% ipython --no-banner

In [1]: import numpy as np

In [2]: from numpy import linalg as LA

In [3]: np.set_printoptions(suppress=True, linewidth=200)

In [4]: tidy = lambda a: np.round(a, 2) + 0

In [5]: arr = np.load("data.npy")

In [6]: arr
Out[6]: 
array([[30,  2,  5],
       [ 3, 31,  2],
       [ 0,  2, 55]])

In [7]: ev, evecs = LA.eig(arr)

In [8]: tidy(arr @ evecs[:, 0] - ev[0] * evecs[:, 0])
Out[8]: array([0., 0., 0.])

In [9]: print(tidy(np.prod(ev)))
50730.0

In [10]: T = np.stack([arr, 2 * arr, arr[::-1]])

In [11]: T.sum(axis=0)
Out[11]: 
array([[ 90,   8,  70],
       [ 12, 124,   8],
       [ 30,   8, 170]])

In [12]: print(tidy(LA.norm(T, axis=(1, 2))))
[ 70.23 140.46  70.23]

In [13]: LA.matrix_rank(T)
Out[13]: array([3, 3, 3])

In [14]: B = arr[0, 0] * arr[1:] - np.outer(arr[1:, 0], arr[0])

In [15]: B
Out[15]: 
array([[   0,  924,   45],
       [   0,   60, 1650]])

In [16]: LA.matrix_rank(B), LA.matrix_rank(arr)
Out[16]: (np.int64(2), np.int64(3))

In [17]: arr[:, 0] / arr[0, 0]
Out[17]: array([1. , 0.1, 0. ])

In [18]: w1 = np.array([[2, 1, 1, 2, -1], [1, -2, 0, -2, 1], [-1, -2, -2, -2, 1]])

In [19]: beta = np.array([3, -5, 2, 0, -4])

In [20]: act = np.maximum(B @ w1 + beta, 0)

In [21]: act
Out[21]: 
array([[ 882,    0,    0,    0,  965],
       [   0,    0,    0,    0, 1706]])

In [22]: LA.matrix_rank(act)
Out[22]: np.int64(2)

In [23]: cent = np.array([[2, -1, -1], [-1, 0, 0], [1, 2, 0], [-1, 2, -2], [-2, -2, 1]])

In [24]: w1 @ cent
Out[24]: 
array([[ 4,  6, -7],
       [ 4, -7,  4],
       [-2, -9,  6]])

In [25]: act @ cent
Out[25]: 
array([[ -166, -2812,    83],
       [-3412, -3412,  1706]])

In [26]: (act @ cent).round(6).argmax(axis=1)
Out[26]: array([2, 2])

In [27]: f = np.array([0, 3, 9])

In [28]: B = arr + np.outer(f, np.eye(3)[0])

In [29]: tidy(LA.det(B) / LA.det(arr)), tidy(1 + LA.solve(arr, f)[0])
Out[29]: (np.float64(0.97), np.float64(0.97))

In [30]: LA.matrix_rank(LA.inv(B) - LA.inv(arr), tol=1e-8)
Out[30]: np.int64(1)

In [31]: rng = np.random.default_rng(8601)

In [32]: m1 = (rng.random((4, 4)) < 0.3) + np.eye(4)

In [33]: m1 /= m1.sum(axis=1, keepdims=True)

In [34]: tidy(m1)
Out[34]: 
array([[0.5 , 0.  , 0.  , 0.5 ],
       [0.33, 0.33, 0.  , 0.33],
       [0.  , 0.  , 0.5 , 0.5 ],
       [0.  , 0.  , 0.5 , 0.5 ]])

In [35]: # rows sum to 1

In [36]: LA.lstsq(m1[:-1].T, m1[-1])[2]
Out[36]: np.int32(3)

In [37]: print(np.unique(m1.round(6), axis=0).shape)
(3, 4)

In [38]: tidy(m1 @ LA.pinv(m1) @ m1)
Out[38]: 
array([[0.5 , 0.  , 0.  , 0.5 ],
       [0.33, 0.33, 0.  , 0.33],
       [0.  , 0.  , 0.5 , 0.5 ],
       [0.  , 0.  , 0.5 , 0.5 ]])

In [39]: np.allclose(m1[:-1].T @ LA.lstsq(m1[:-1].T, m1[-1])[0], m1[-1])
Out[39]: True

In [40]: np.argsort(-LA.norm(m1, axis=0).round(6), kind="stable")[:3]
Out[40]: array([3, 2, 0])

In [41]: print(LA.cond(m1) > 100)
True

In [42]: B = m1 / np.sqrt((m1 ** 2).mean(axis=1, keepdims=True))

In [43]: LA.matrix_rank(m1 - m1.mean(axis=1, keepdims=True))
Out[43]: np.int64(3)

In [44]: print(tidy(LA.norm(B, axis=1)))
[2. 2. 2. 2.]

In [45]: Uu, s, Vt = LA.svd(m1)

In [46]: evecs = Vt[:(s > 1e-8).sum()]

In [47]: x = m1[2] + 5 * m1[1] + rng.integers(2) * np.eye(4)[0]

In [48]: tidy(x)
Out[48]: array([2.67, 1.67, 0.5 , 2.17])

In [49]: np.allclose(evecs.T @ evecs @ x, x)
Out[49]: False

In [50]: O, _ = LA.qr(np.array([[-0.9, 1.3, -2.5], [0.2, 0.5, 0.3], [-1.7, 1.2, -2.0]]))

In [51]: M = O[:, :3]

In [52]: print(tidy(M))
[[-0.47 -0.62 -0.63]
 [ 0.1  -0.75  0.66]
 [-0.88  0.24  0.41]]

In [53]: print(tidy(LA.det(M.T)))
1.0

In [54]: cent = np.array([[-2, -3, -3], [-1, 4, 5]])

In [55]: A = np.repeat(cent, 15 // 2, axis=0)

In [56]: A = A + 0.1 * rng.normal(size=A.shape)

In [57]: tidy(A)
Out[57]: 
array([[-2.07, -3.12, -2.89],
       [-2.09, -2.98, -2.95],
       [-1.93, -3.  , -2.91],
       [-2.08, -2.98, -3.  ],
       [-1.87, -3.03, -2.85],
       [-1.89, -3.14, -3.05],
       [-2.02, -2.8 , -2.94],
       [-0.97,  4.01,  4.96],
       [-0.92,  4.1 ,  5.11],
       [-1.  ,  4.01,  5.03],
       [-0.97,  3.7 ,  4.89],
       [-0.99,  3.99,  5.  ],
       [-1.1 ,  3.85,  4.87],
       [-0.86,  3.84,  4.88]])

In [58]: O, r_ = LA.qr(A)

In [59]: O.shape, r_.shape
Out[59]: ((14, 3), (3, 3))

In [60]: tidy(np.abs(np.diag(r_)))
Out[60]: array([ 5.88, 12.84,  0.45])

In [61]: tidy(np.trace(O @ O.T))
Out[61]: np.float64(3.0)

In [62]: tidy(O.T @ O)
Out[62]: 
array([[1., 0., 0.],
       [0., 1., 0.],
       [0., 0., 1.]])

In [63]: np.allclose(r_.T @ r_, A.T @ A)
Out[63]: True
